In [1]: import numpy as np

In [2]: np.set_printoptions(precision=2, suppress=True, linewidth=100)

In [3]: def tidy(a):
   ...:     return np.round(a, 2) + 0
   ...: 

In [4]: arr = np.array([[0, 0, 2, -1, -3, -2, -3, 3, -3, 2, 0],
   ...:     [-1, -1, 1, 2, -1, 0, 0, 3, -3, 3, 0],
   ...:     [-3, -3, -2, 3, 3, 1, -3, 0, 2, -1, -1],
   ...:     [0, 3, 1, 1, 0, 0, -1, -2, 3, 0, -1],
   ...:     [0, 1, -1, -3, 1, -1, -1, -1, -1, -1, 0],
   ...:     [3, -1, 3, -1, 0, 1, -1, 3, -2, -1, -1],
   ...:     [-1, 0, 0, 3, 3, 1, 2, 2, -1, -3, -2],
   ...:     [0, -1, 3, 3, -1, -3, -2, 1, -3, -3, 0],
   ...:     [-1, 0, -2, -1, 1, -3, -3, -2, 3, 0, 3],
   ...:     [2, 3, 1, 3, 0, 1, 1, 1, 0, -1, 0],
   ...:     [-3, 2, 1, 1, -2, 3, 3, -3, -3, -3, -2]])

In [5]: arr
Out[5]: 
array([[ 0,  0,  2, -1, -3, -2, -3,  3, -3,  2,  0],
       [-1, -1,  1,  2, -1,  0,  0,  3, -3,  3,  0],
       [-3, -3, -2,  3,  3,  1, -3,  0,  2, -1, -1],
       [ 0,  3,  1,  1,  0,  0, -1, -2,  3,  0, -1],
       [ 0,  1, -1, -3,  1, -1, -1, -1, -1, -1,  0],
       [ 3, -1,  3, -1,  0,  1, -1,  3, -2, -1, -1],
       [-1,  0,  0,  3,  3,  1,  2,  2, -1, -3, -2],
       [ 0, -1,  3,  3, -1, -3, -2,  1, -3, -3,  0],
       [-1,  0, -2, -1,  1, -3, -3, -2,  3,  0,  3],
       [ 2,  3,  1,  3,  0,  1,  1,  1,  0, -1,  0],
       [-3,  2,  1,  1, -2,  3,  3, -3, -3, -3, -2]])

In [6]: x0 = np.array([2, 3, 0, 0, 3, 1, 3, 2, 3, 1, 3])

In [7]: y = arr @ x0

In [8]: b, lr = np.zeros(11), 1 / np.linalg.norm(arr, 2) ** 2

In [9]: for i in range(30):
   ...:     b -= lr * arr.T @ (arr @ b - y)
   ...:     if i % 5 == 0: print(i, round(np.linalg.norm(arr @ b - y), 2))
   ...: 
0 27.12
5 7.14
10 4.1
15 3.08
20 2.62
25 2.38

In [10]: tidy(b)
Out[10]: array([ 3.07,  2.68, -1.26,  0.48,  2.37,  0.44,  2.85,  1.47,  2.7 ,  1.13,  1.6 ])

In [11]: rng = np.random.default_rng(388525)

In [12]: idx = rng.permutation(11)

In [13]: B = arr[:, idx] * rng.choice([-1, 1], 11)

In [14]: B
Out[14]: 
array([[-3,  0, -2, -2, -2,  0,  3, -3,  0,  1, -3],
       [ 0,  1, -3, -1,  0, -1,  3, -3,  0, -2, -1],
       [-3,  3,  1,  2,  1, -3,  0,  2, -1, -3,  3],
       [-1, -3,  0, -1,  0,  0, -2,  3, -1, -1,  0],
       [-1, -1,  1,  1, -1,  0, -1, -1,  0,  3,  1],
       [-1,  1,  1, -3,  1,  3,  3, -2, -1,  1,  0],
       [ 2,  0,  3,  0,  1, -1,  2, -1, -2, -3,  3],
       [-2,  1,  3, -3, -3,  0,  1, -3,  0, -3, -1],
       [-3,  0,  0,  2, -3, -1, -2,  3,  3,  1,  1],
       [ 1, -3,  1, -1,  1,  2,  1,  0,  0, -3,  0],
       [ 3, -2,  3, -1,  3, -3, -3, -3, -2, -1, -2]])

In [15]: Uu, _, VT = np.linalg.svd(arr.T @ B)

In [16]: idx
Out[16]: array([ 6,  1,  9,  2,  5,  0,  7,  8, 10,  3,  4])

In [17]: tidy(Uu @ VT)
Out[17]: 
array([[ 0.,  0.,  0.,  0.,  0.,  1.,  0.,  0.,  0.,  0.,  0.],
       [ 0., -1.,  0.,  0.,  0.,  0.,  0.,  0.,  0.,  0.,  0.],
       [ 0.,  0.,  0., -1.,  0.,  0.,  0.,  0.,  0.,  0.,  0.],
       [ 0.,  0.,  0.,  0.,  0.,  0.,  0.,  0.,  0., -1.,  0.],
       [ 0.,  0.,  0.,  0.,  0.,  0.,  0.,  0.,  0.,  0.,  1.],
       [ 0.,  0.,  0.,  0.,  1.,  0.,  0.,  0.,  0.,  0.,  0.],
       [ 1.,  0.,  0.,  0.,  0.,  0.,  0.,  0.,  0.,  0.,  0.],
       [ 0.,  0.,  0.,  0.,  0.,  0.,  1.,  0.,  0.,  0.,  0.],
       [ 0.,  0.,  0.,  0.,  0.,  0.,  0.,  1.,  0.,  0.,  0.],
       [ 0.,  0., -1.,  0.,  0.,  0.,  0.,  0.,  0.,  0.,  0.],
       [ 0.,  0.,  0.,  0.,  0.,  0.,  0.,  0.,  1.,  0.,  0.]])

In [18]: def softmax(z):
    ...:     e = np.exp(z - z.max(axis=-1, keepdims=True))
    ...:     return e / e.sum(axis=-1, keepdims=True)
    ...: 

In [19]: tidy(softmax(10 * arr[7]))
Out[19]: array([0. , 0. , 0.5, 0.5, 0. , 0. , 0. , 0. , 0. , 0. , 0. ])

In [20]: tidy(softmax(arr).sum(axis=1))
Out[20]: array([1., 1., 1., 1., 1., 1., 1., 1., 1., 1., 1.])

In [21]: tidy(softmax(arr[7]))
Out[21]: array([0.02, 0.01, 0.44, 0.44, 0.01, 0.  , 0.  , 0.06, 0.  , 0.  , 0.02])

In [22]: tidy(softmax(arr[7] + -2))
Out[22]: array([0.02, 0.01, 0.44, 0.44, 0.01, 0.  , 0.  , 0.06, 0.  , 0.  , 0.02])

In [23]: scores = arr @ arr.T / np.sqrt(11)

In [24]: tidy(softmax(scores))
Out[24]: 
array([[1.  , 0.  , 0.  , 0.  , 0.  , 0.  , 0.  , 0.  , 0.  , 0.  , 0.  ],
       [0.08, 0.92, 0.  , 0.  , 0.  , 0.  , 0.  , 0.  , 0.  , 0.  , 0.  ],
       [0.  , 0.  , 1.  , 0.  , 0.  , 0.  , 0.  , 0.  , 0.  , 0.  , 0.  ],
       [0.  , 0.  , 0.  , 0.98, 0.  , 0.  , 0.  , 0.  , 0.01, 0.01, 0.  ],
       [0.01, 0.  , 0.  , 0.  , 0.84, 0.  , 0.  , 0.  , 0.14, 0.  , 0.  ],
       [0.01, 0.  , 0.  , 0.  , 0.  , 0.99, 0.  , 0.  , 0.  , 0.  , 0.  ],
       [0.  , 0.  , 0.  , 0.  , 0.  , 0.  , 1.  , 0.  , 0.  , 0.  , 0.  ],
       [0.  , 0.  , 0.  , 0.  , 0.  , 0.  , 0.  , 1.  , 0.  , 0.  , 0.  ],
       [0.  , 0.  , 0.  , 0.  , 0.  , 0.  , 0.  , 0.  , 1.  , 0.  , 0.  ],
       [0.  , 0.  , 0.  , 0.01, 0.  , 0.  , 0.03, 0.  , 0.  , 0.96, 0.01],
       [0.  , 0.  , 0.  , 0.  , 0.  , 0.  , 0.  , 0.  , 0.  , 0.  , 1.  ]])

In [25]: softmax(scores).round(6).argmax(axis=1)
Out[25]: array([ 0,  1,  2,  3,  4,  5,  6,  7,  8,  9, 10])

In [26]: tidy(softmax(scores)[7] @ arr)
Out[26]: array([ 0., -1.,  3.,  3., -1., -3., -2.,  1., -3., -3.,  0.])

In [27]: Q, R = np.linalg.qr(arr)

In [28]: np.trace(Q @ Q.T)
Out[28]: np.float64(11.0)

In [29]: tidy(abs(R[0, 0])), tidy(np.linalg.norm(arr[:, 0]))
Out[29]: (np.float64(5.83), np.float64(5.83))

In [30]: tidy(np.abs(np.diag(R)))
Out[30]: array([5.83, 5.79, 5.3 , 6.35, 3.59, 5.58, 4.3 , 4.26, 3.06, 2.47, 1.49])

In [31]: X = np.loadtxt("data.csv", delimiter=",")

In [32]: tidy(X)
Out[32]: 
array([[0.25, 0.08, 0.08, 0.42],
       [0.08, 0.03, 0.03, 0.14],
       [0.08, 0.03, 0.03, 0.14],
       [0.42, 0.14, 0.14, 0.69]])

In [33]: # applying it twice changes nothing

In [34]: x0 = np.array([0, -3, 2, -2])

In [35]: h1 = np.maximum(X @ x0, 0)

In [36]: np.maximum(X @ (3 * x0), 0)
Out[36]: array([0., 0., 0., 0.])

In [37]: np.flatnonzero(h1 > 1e-9)
Out[37]: array([], dtype=int64)

In [38]: tidy(np.tanh(X @ x0))
Out[38]: array([-0.72, -0.3 , -0.3 , -0.91])

In [39]: J = np.load("run6.npy")

In [40]: J
Out[40]: 
array([[ 1,  0,  0],
       [ 9,  1,  0],
       [ 3, -4,  1]])

In [41]: B = np.linalg.inv(arr)

In [42]: (np.abs(B) > 1e-9).astype(int)
Out[42]: 
array([[1, 1, 1, 1, 1, 1, 1, 1, 1, 1, 1],
       [1, 1, 1, 1, 1, 1, 1, 1, 1, 1, 1],
       [1, 1, 1, 1, 1, 1, 1, 1, 1, 1, 1],
       [1, 1, 1, 1, 1, 1, 1, 1, 1, 1, 1],
       [1, 1, 1, 1, 1, 1, 1, 1, 1, 1, 1],
       [1, 1, 1, 1, 1, 1, 1, 1, 1, 1, 1],
       [1, 1, 1, 1, 1, 1, 1, 1, 1, 1, 1],
       [1, 1, 1, 1, 1, 1, 1, 1, 1, 1, 1],
       [1, 1, 1, 1, 1, 1, 1, 1, 1, 1, 1],
       [1, 1, 1, 1, 1, 1, 1, 1, 1, 1, 1],
       [1, 1, 1, 1, 1, 1, 1, 1, 1, 1, 1]])

In [43]: tidy(np.linalg.det(arr) * np.linalg.det(B))
Out[43]: np.float64(1.0)

In [44]: tidy(arr @ B)
Out[44]: 
array([[1., 0., 0., 0., 0., 0., 0., 0., 0., 0., 0.],
       [0., 1., 0., 0., 0., 0., 0., 0., 0., 0., 0.],
       [0., 0., 1., 0., 0., 0., 0., 0., 0., 0., 0.],
       [0., 0., 0., 1., 0., 0., 0., 0., 0., 0., 0.],
       [0., 0., 0., 0., 1., 0., 0., 0., 0., 0., 0.],
       [0., 0., 0., 0., 0., 1., 0., 0., 0., 0., 0.],
       [0., 0., 0., 0., 0., 0., 1., 0., 0., 0., 0.],
       [0., 0., 0., 0., 0., 0., 0., 1., 0., 0., 0.],
       [0., 0., 0., 0., 0., 0., 0., 0., 1., 0., 0.],
       [0., 0., 0., 0., 0., 0., 0., 0., 0., 1., 0.],
       [0., 0., 0., 0., 0., 0., 0., 0., 0., 0., 1.]])

In [45]: tidy(np.linalg.cond(arr))
Out[45]: np.float64(12.96)

In [46]: feats = np.load("w.npy")

In [47]: feats
Out[47]: 
array([[ 1, -1,  1],
       [ 1,  0,  0],
       [ 1,  1,  1]])

In [48]: proj = np.triu(np.array([[-5, 5, 4], [0, 3, 0], [1, -5, 0]]), 1) + np.eye(3)

In [49]: B = proj @ feats @ np.linalg.inv(proj)

In [50]: tidy(np.poly(B))
Out[50]: array([ 1., -2.,  1., -2.])

In [51]: np.linalg.matrix_rank(B)
Out[51]: np.int64(3)

In [52]: B = feats[0, 0] * feats[1:] - np.outer(feats[1:, 0], feats[0])

In [53]: B
Out[53]: 
array([[ 0,  1, -1],
       [ 0,  2,  0]])

In [54]: np.linalg.matrix_rank(B), np.linalg.matrix_rank(feats)
Out[54]: (np.int64(2), np.int64(3))

In [55]: feats[:, 0] / feats[0, 0]
Out[55]: array([1., 1., 1.])
